$ python3 -q
>>> import numpy as np
>>> np.set_printoptions(precision=2, suppress=True, linewidth=120, floatmode="fixed")
>>> Y = np.array([[-2, 0], [-1, 2]])
>>> W2 = np.array([[-7, 5, 5, 3], [2, 8, -2, 8], [4, -9, 6, -2], [8, -2, 5, -1]])
>>> W0 = np.block([[Y, np.array([[-1, -8, -4, 7], [2, -9, -5, -3]])], [np.zeros((4, 2)), W2]])
>>> print(W0)
[[-2.00  0.00 -1.00 -8.00 -4.00  7.00]
 [-1.00  2.00  2.00 -9.00 -5.00 -3.00]
 [ 0.00  0.00 -7.00  5.00  5.00  3.00]
 [ 0.00  0.00  2.00  8.00 -2.00  8.00]
 [ 0.00  0.00  4.00 -9.00  6.00 -2.00]
 [ 0.00  0.00  8.00 -2.00  5.00 -1.00]]
>>> x = np.array([-1, -2, 2, -1, 2, 1])
>>> y = W0 @ x
>>> beta, lr = np.zeros(6), 1 / np.linalg.norm(W0, 2) ** 2
>>> for i in range(50):
...     beta -= lr * W0.T @ (W0 @ beta - y)
...     if i % 10 == 0: print(i, round(np.linalg.norm(W0 @ beta - y), 2))
... 
0 22.33
10 2.69
20 2.26
30 2.13
40 2.02
>>> print(round(np.linalg.cond(W0), 2))
36.95
>>> print(beta)
[-0.06 -0.59  1.97 -1.04  2.07  1.17]
>>> r0, g = W0[1], W0[4]
>>> print(r0 @ g)
65.0
>>> p = (r0 @ g) / (r0 @ r0) * r0
>>> print(round(np.linalg.norm(r0 + g) ** 2 + np.linalg.norm(r0 - g) ** 2, 2))
522.0
>>> print(g - p)
[ 0.52 -1.05  2.95 -4.28  8.62 -0.43]
>>> O, r_ = np.linalg.qr(W0)
>>> print(np.round(O.T @ O, 2) + 0)
[[1.00 0.00 0.00 0.00 0.00 0.00]
 [0.00 1.00 0.00 0.00 0.00 0.00]
 [0.00 0.00 1.00 0.00 0.00 0.00]
 [0.00 0.00 0.00 1.00 0.00 0.00]
 [0.00 0.00 0.00 0.00 1.00 0.00]
 [0.00 0.00 0.00 0.00 0.00 1.00]]
>>> print(np.trace(O @ O.T))
6.0
>>> print(np.abs(np.diag(r_)))
[ 2.24  1.79 11.53 11.67  8.52  3.97]
>>> print(round(abs(r_[0, 0]), 2), round(float(np.linalg.norm(W0[:, 0])), 2))
2.24 2.24
>>> rng = np.random.default_rng(49)
>>> z = rng.permutation(6)
>>> Y = W0[:, z] * rng.choice([-1, 1], 6)
>>> print(Y)
[[-4.00 -1.00 -8.00  7.00  0.00  2.00]
 [-5.00  2.00 -9.00 -3.00  2.00  1.00]
 [ 5.00 -7.00  5.00  3.00  0.00 -0.00]
 [-2.00  2.00  8.00  8.00  0.00 -0.00]
 [ 6.00  4.00 -9.00 -2.00  0.00 -0.00]
 [ 5.00  8.00 -2.00 -1.00  0.00 -0.00]]
>>> Uu, _, vt = np.linalg.svd(W0.T @ Y)
>>> print(np.round(np.linalg.lstsq(W0, Y)[0], 2) + 0)
[[ 0.00  0.00  0.00  0.00  0.00 -1.00]
 [ 0.00  0.00  0.00  0.00  1.00  0.00]
 [ 0.00  1.00  0.00  0.00  0.00  0.00]
 [ 0.00  0.00  1.00  0.00  0.00  0.00]
 [ 1.00  0.00  0.00  0.00  0.00  0.00]
 [ 0.00  0.00  0.00  1.00  0.00  0.00]]
